$ python -q
>>> import numpy as np
>>> import numpy.linalg as la
>>> np.set_printoptions(precision=3, suppress=True, linewidth=140, sign=" ")
>>> def rd(a):
...     return np.round(a, 3) + 0
... 
>>> out = np.array([[1, 2, 0, 1, 2, 0, 2],
...     [2, 2, 1, 0, 2, 0, 0],
...     [1, 1, 1, 1, 1, 1, 2],
...     [0, 2, 2, 1, 2, 1, 2],
...     [0, 0, 2, 0, 1, 1, 1],
...     [0, 1, 0, 2, 2, 1, 0],
...     [0, 2, 2, 0, 1, 2, 2]])
>>> X = np.triu(out)
>>> print(X)
[[ 1  2  0  1  2  0  2]
 [ 0  2  1  0  2  0  0]
 [ 0  0  1  1  1  1  2]
 [ 0  0  0  1  2  1  2]
 [ 0  0  0  0  1  1  1]
 [ 0  0  0  0  0  1  0]
 [ 0  0  0  0  0  0  2]]
>>> # triangular, det is the product of the diagonal
>>> vec = np.array([2, 3, 2, 1, -1, 2, 3])
>>> y = X @ vec
>>> print(y)
[ 13   6  10   7   4   2   6]
>>> print(rd(la.solve(X, y)))
[ 2.  3.  2.  1. -1.  2.  3.]
>>> print(rd(la.solve(X.T, X[0])))
[ 1.  0.  0.  0.  0.  0.  0.]
>>> rng = np.random.default_rng(14)
>>> out = X + rng.integers(-2, 3, (7, 6)) @ rng.integers(-2, 3, (6, 7))
>>> print(out)
[[  7   0 -13 -10  -1   2   4]
 [  7  10  -3  -2  -2   0  12]
 [  5   3   2   6  -2  -5   8]
 [ -8  -2   0   3  10  -1   0]
 [ -1  -4  -5   1   6  -3   1]
 [  0   5   8   2  -9  -5  -2]
 [ -2   4  -4  -8  -5  -4   2]]
>>> print(out - X)
[[  6  -2 -13 -11  -3   2   2]
 [  7   8  -4  -2  -4   0  12]
 [  5   3   1   5  -3  -6   6]
 [ -8  -2   0   2   8  -2  -2]
 [ -1  -4  -5   1   5  -4   0]
 [  0   5   8   2  -9  -6  -2]
 [ -2   4  -4  -8  -5  -4   0]]
>>> print(rd(la.svd(out - X, compute_uv=False)))
[ 24.294  20.818  13.505  10.071   7.523   0.124   0.   ]
>>> print(la.matrix_rank(out - X, tol=1e-8))
6
>>> W0 = np.load("test6.npy")
>>> print(W0)
[[ -4 -18]
 [  0   0]
 [-10 -45]
 [-14 -63]
 [ -2  -9]
 [  4  18]]
>>> # column 1 is much longer than the rest
>>> print(rd(W0 @ la.pinv(W0) @ W0))
[[ -4. -18.]
 [  0.   0.]
 [-10. -45.]
 [-14. -63.]
 [ -2.  -9.]
 [  4.  18.]]
>>> print(np.abs(np.diag(la.qr(W0)[1])) > 1e-9)
[ True False]
>>> U, sigma, vt = la.svd(W0)
>>> print(rd(sigma))
[ 83.994   0.   ]
>>> out = U[:, :1] @ np.diag(sigma[:1]) @ vt[:1]
>>> print(la.matrix_rank(out))
1
>>> print(la.matrix_rank(W0, rtol=0.05))
1
>>> print(rd(np.abs(W0 - out).max()))
0.0
>>> E = np.loadtxt("case17.csv", delimiter=",")
>>> print(E)
[[ -0.551   6.915   5.702  -8.415  -4.104]
 [-15.756  11.309  -8.293 -12.302   5.259]
 [ -1.411  24.635  28.291 -22.914 -10.159]
 [-20.113   9.347  -5.365  -5.404   4.989]
 [  2.814  -8.259 -11.176   5.375   3.767]
 [  0.498 -12.545 -19.343  12.492   7.511]
 [ -0.162  -7.459 -10.676   0.71    7.416]
 [ -3.937   3.824  -7.223  -5.425   3.003]
 [ -2.728   0.187   1.295   4.992  -0.314]
 [  2.153  -6.78   -8.511   9.427   1.784]
 [-23.091  13.175  -1.663  -7.99    1.085]
 [-12.631  19.02   13.3   -15.139  -6.915]
 [  6.001   0.728  11.174   6.334 -11.248]
 [  9.616  -8.034  -0.051  11.045  -0.572]]
>>> D = la.norm(E[:, None] - E[None], axis=-1)
>>> print(D.shape)
(14, 14)
>>> Xs = E - E.mean(axis=0)
>>> V = la.svd(Xs)[2][:2]
>>> out = Xs - Xs @ V.T @ V
>>> print(la.norm(out, axis=1).round(6).argmax())
12
>>> print(rd(np.cov(Xs @ V.T, rowvar=False)))
[[ 365.697    0.   ]
 [   0.     140.737]]
>>> print(rd(la.norm(out) / la.norm(Xs)))
0.207
>>> print(rd(np.diag(V.T @ V)))
[ 0.543  0.362  0.604  0.32   0.172]
>>> print(rd((Xs @ V.T).std(axis=0)))
[ 18.428  11.432]
>>> out = E + rng.integers(-2, 3, (14, 2)) @ rng.integers(-2, 3, (2, 5))
>>> print(rd(out))
[[ -0.551   4.915   3.702 -14.415  -6.104]
 [-15.756  13.309  -6.293  -6.302   7.259]
 [ -3.411  24.635  31.291 -18.914  -8.159]
 [-20.113   8.347  -6.365  -8.404   3.989]
 [  0.814  -8.259  -8.176   9.375   5.767]
 [  4.498  -9.545 -22.343  13.492   6.511]
 [  5.838  -3.459 -15.676   0.71    5.416]
 [ -1.937   6.824  -7.223  -0.425   4.003]
 [  3.272   5.187  -2.705   7.992  -1.314]
 [ -1.847  -8.78   -4.511  11.427   3.784]
 [-25.091  10.175  -1.663 -12.99    0.085]
 [-12.631  18.02   12.3   -18.139  -7.915]
 [  0.001  -4.272  15.174   3.334 -10.248]
 [ 15.616  -4.034  -5.051  11.045  -2.572]]
>>> print(rd(out - E))
[[ 0. -2. -2. -6. -2.]
 [ 0.  2.  2.  6.  2.]
 [-2.  0.  3.  4.  2.]
 [ 0. -1. -1. -3. -1.]
 [-2.  0.  3.  4.  2.]
 [ 4.  3. -3.  1. -1.]
 [ 6.  4. -5.  0. -2.]
 [ 2.  3.  0.  5.  1.]
 [ 6.  5. -4.  3. -1.]
 [-4. -2.  4.  2.  2.]
 [-2. -3.  0. -5. -1.]
 [ 0. -1. -1. -3. -1.]
 [-6. -5.  4. -3.  1.]
 [ 6.  4. -5.  0. -2.]]
>>> print(la.matrix_rank(out - E, tol=1e-8))
2
>>> Z = E[[6, 3]].astype(float)
>>> for _ in range(5):
...     idx = la.norm(E[:, None] - Z, axis=-1).argmin(axis=1)
...     Z = np.array([E[idx == j].mean(axis=0) for j in range(2)])
... 
>>> print(idx)
[ 1  1  1  1  0  0  0  0  0  0  1  1  0  0]
>>> print(rd(Z))
[[  1.782  -4.792  -5.564   5.619   1.418]
 [-12.259  14.067   5.329 -12.027  -1.641]]
>>> T = np.stack([Z, 4 * Z, Z[::-1]])
>>> print(la.matrix_rank(T.reshape(3, -1)))
2
>>> print(rd(np.einsum("bij,cij->bc", T, T)))
[[  614.578  2458.313  -377.619]
 [ 2458.313  9833.25  -1510.475]
 [ -377.619 -1510.475   614.578]]
>>> print(la.matrix_rank(T))
[ 2  2  2]
>>> print(rd(la.norm(T, axis=(1, 2))))
[ 24.791  99.163  24.791]
>>> print(rd(T.sum(axis=0)))
[[ -3.349  -9.894 -22.491  16.066   5.451]
 [-59.512  65.542  21.079 -54.518  -6.786]]
>>> A = np.load("arr.npy")
>>> print(A)
[[-2.  1.  0.]
 [ 0. -2.  1.]
 [ 0.  0. -2.]]
>>> def softmax(z):
...     e = np.exp(z - z.max(axis=-1, keepdims=True))
...     return e / e.sum(axis=-1, keepdims=True)
... 
>>> print(rd(softmax(10 * A[1])))
[ 0.  0.  1.]
>>> S = A @ A.T / np.sqrt(3)
>>> print(rd(softmax(S)))
[[ 0.932  0.016  0.052]
 [ 0.017  0.966  0.017]
 [ 0.088  0.028  0.884]]
>>> out = la.inv(A)
>>> print(rd(la.det(A) * out))
[[ 4.  2.  1.]
 [ 0.  4.  2.]
 [ 0.  0.  4.]]
>>> print(rd(la.inv(out)))
[[-2.  1.  0.]
 [ 0. -2.  1.]
 [ 0.  0. -2.]]
>>> print(out)
[[-0.5   -0.25  -0.125]
 [-0.    -0.5   -0.25 ]
 [-0.    -0.    -0.5  ]]
>>> T = np.stack([A, -3 * A, A[::-1]])
>>> print(np.einsum("bij,cij->bc", T, T))
[[ 14. -42.   5.]
 [-42. 126. -15.]
 [  5. -15.  14.]]
>>> print(la.matrix_rank(T.reshape(3, -1)))
2
>>> print(la.matrix_rank(T))
[ 3  3  3]
>>> print((T @ A.T).shape)
(3, 3, 3)
>>> print(rd(la.norm(T, axis=(1, 2))))
[  3.742  11.225   3.742]
>>> print(rd(la.det(T)))
[ -8. 216.   8.]
>>> print(rd(np.sort(la.eigvals(A))))
[-2. -2. -2.]
>>> print(la.matrix_rank(A - A[0, 0] * np.eye(3)))
2
>>> print(rd(la.matrix_power(A - np.diag(np.diag(A)), 3)))
[[ 0.  0.  0.]
 [ 0.  0.  0.]
 [ 0.  0.  0.]]
>>> print(np.prod(np.diag(A)), rd(la.det(A)))
-8.0 -8.0
>>> print(A @ A)
[[ 4. -4.  1.]
 [ 0.  4. -4.]
 [ 0.  0.  4.]]
>>> arr = np.load("block1.npy")
>>> print(rd(arr))
[[-1.195 -2.565 -0.998]
 [ 0.334  2.942 -0.483]
 [-1.032 -2.732 -0.685]
 [ 0.782 -2.133  1.96 ]
 [ 0.556  2.945 -0.135]
 [ 1.609  1.562  1.993]
 [ 0.697 -2.244  1.865]
 [ 0.841 -2.049  2.024]
 [ 0.86  -2.02   2.044]
 [ 0.81  -2.094  1.99 ]
 [ 1.418 -0.825  2.511]
 [-1.599  0.073 -2.537]
 [-1.2   -2.557 -1.009]
 [-1.267 -2.467 -1.145]
 [-1.672 -0.948 -2.303]
 [-1.342 -2.344 -1.306]
 [-1.66  -1.176 -2.205]
 [-1.034 -2.731 -0.689]
 [-1.672 -0.953 -2.301]
 [ 0.595 -2.366  1.746]
 [-1.51   0.499 -2.544]
 [-0.475 -2.95   0.264]]
>>> D = la.norm(arr[:, None] - arr[None], axis=-1)
>>> print(rd(la.norm(arr, axis=1)))
[ 3.  3.  3.  3.  3.  3.  3.  3.  3.  3.  3.  3.  3.  3.  3.  3.  3.  3.  3.  3.  3.  3.]
>>> U, sigma, vt = la.svd(arr)
>>> print(rd(sigma))
[ 10.261   9.629   0.   ]
>>> print(np.argmax(sigma[:-1] / (sigma[1:] + 1e-6)) + 1)
2
>>> out = U[:, :2] @ np.diag(sigma[:2]) @ vt[:2]
>>> print(la.matrix_rank(arr, rtol=0.05))
2
>>> print(rd(out))
[[-1.195 -2.565 -0.998]
 [ 0.334  2.942 -0.483]
 [-1.032 -2.732 -0.685]
 [ 0.782 -2.133  1.96 ]
 [ 0.556  2.945 -0.135]
 [ 1.609  1.562  1.993]
 [ 0.697 -2.244  1.865]
 [ 0.841 -2.049  2.024]
 [ 0.86  -2.02   2.044]
 [ 0.81  -2.094  1.99 ]
 [ 1.418 -0.825  2.511]
 [-1.599  0.073 -2.537]
 [-1.2   -2.557 -1.009]
 [-1.267 -2.467 -1.145]
 [-1.672 -0.948 -2.303]
 [-1.342 -2.344 -1.306]
 [-1.66  -1.176 -2.205]
 [-1.034 -2.731 -0.689]
 [-1.672 -0.953 -2.301]
 [ 0.595 -2.366  1.746]
 [-1.51   0.499 -2.544]
 [-0.475 -2.95   0.264]]
>>> print(rd(np.abs(arr - out).max()))
0.0
